In [1]: import numpy as np

In [2]: np.set_printoptions(precision=1, suppress=True, linewidth=100, sign=" ")

In [3]: J = np.load("run5.npy")

In [4]: print(J)
[[ 3 -1 -1]
 [-3 -3  3]
 [-3 -1  2]
 [-3  2 -2]]

In [5]: B = np.c_[J[:, :2] @ np.array([[0, 2], [4, 4]]), np.array([9, 2, 3, 7])]

In [6]: B
Out[6]: 
array([[ -4,   2,   9],
       [-12, -18,   2],
       [ -4, -10,   3],
       [  8,   2,   7]])

In [7]: print(np.round(np.linalg.lstsq(J, B[:, 0])[0], 1) + 0)
[ 0.  4.  0.]

In [8]: np.linalg.matrix_rank(B)
Out[8]: np.int64(3)

In [9]: np.linalg.matrix_rank(np.c_[J, B])
Out[9]: np.int64(4)

In [10]: W0 = np.load("out4.npy")

In [11]: W0
Out[11]: 
array([[ 24.5,  23.3, -42.3],
       [-12.9, -21.5, -33.1],
       [ -4.5, -17.9, -27.3],
       [  0.8,  23.4,  24. ],
       [-25. , -17.8,  25. ],
       [-18.4,  13.8, -35.9],
       [ -5.1,  -1.4,  -3.5],
       [-19.3,  15.7,  -3.4],
       [-22.6,   4.8,  11.3],
       [  3.5,  30.5,  12.5],
       [-18.7,  33.1,  -8.9],
       [  4.1, -11.5,  18.5],
       [ -1.7, -27.5, -29.3],
       [ 23.3,   5.3,  28.7],
       [-22.3,  17.1,   3.4],
       [  8.9,  17.9,  16.9],
       [ 27.2, -11.4,  29.3],
       [  4.2,  31.3,  35.8],
       [  6.3,  -1. , -40.8],
       [  0.3, -14.2,  -6.3],
       [ 25.4,  -7.5,  23.6],
       [ 12.6, -36.5, -17.1],
       [-20. ,  15.2,  31.2],
       [-44.6,  19.5, -11.1],
       [ 23.4,  -9.4,  -4.8],
       [  1.3,  16.6,   5.8],
       [ -5.4, -16.9,   9.6],
       [ 18.3,  14.5, -18.2],
       [ 34.8,   2.4, -20.9],
       [-15.8,  10.7,  26. ]])

In [12]: Ac = W0 - W0.mean(axis=0)

In [13]: evecs = np.linalg.svd(Ac)[2][:1]

In [14]: B = Ac - Ac @ evecs.T @ evecs

In [15]: round(np.linalg.norm(B) / np.linalg.norm(Ac), 1)
Out[15]: np.float64(0.7)

In [16]: B.std(axis=0)
Out[16]: array([ 18.5,  16.1,   7.2])

In [17]: np.linalg.norm(B, axis=1).round(6).argmax()
Out[17]: np.int64(23)

In [18]: print((Ac @ evecs.T).std(axis=0))
[ 24.]

In [19]: np.count_nonzero(W0)
Out[19]: np.int64(90)

In [20]: np.linalg.rank(W0)
AttributeError: module 'numpy.linalg' has no attribute 'rank'


In [21]: W0.sum(axis=0)
Out[21]: array([-17.4, 100.6,  -1.3])

In [22]: np.linalg.matrix_rank(W0)
Out[22]: np.int64(3)

In [23]: x0 = np.array([2, 0, 3])

In [24]: target = W0 @ x0

In [25]: np.round(np.linalg.pinv(W0) @ W0, 1) + 0
Out[25]: 
array([[ 1.,  0.,  0.],
       [ 0.,  1.,  0.],
       [ 0.,  0.,  1.]])

In [26]: np.linalg.solve(W0, target)
LinAlgError: Last 2 dimensions of the array must be square


In [27]: rng = np.random.default_rng(6916)

In [28]: target = target + 0.1 * rng.normal(size=30)

In [29]: print(target)
[ -77.9 -125.   -91.    73.5   25.  -144.6  -20.8  -48.8  -11.3   44.4  -64.2   63.7  -91.3  132.9
  -34.4   68.5  142.3  115.8 -109.9  -18.3  121.6  -26.2   53.5 -122.5   32.3   20.1   17.8  -17.9
    6.9   46.4]

In [30]: b, *_ = np.linalg.lstsq(W0, target)

In [31]: b.round(1) + 0
Out[31]: array([ 2.,  0.,  3.])

In [32]: print(b.round())
[ 2. -0.  3.]
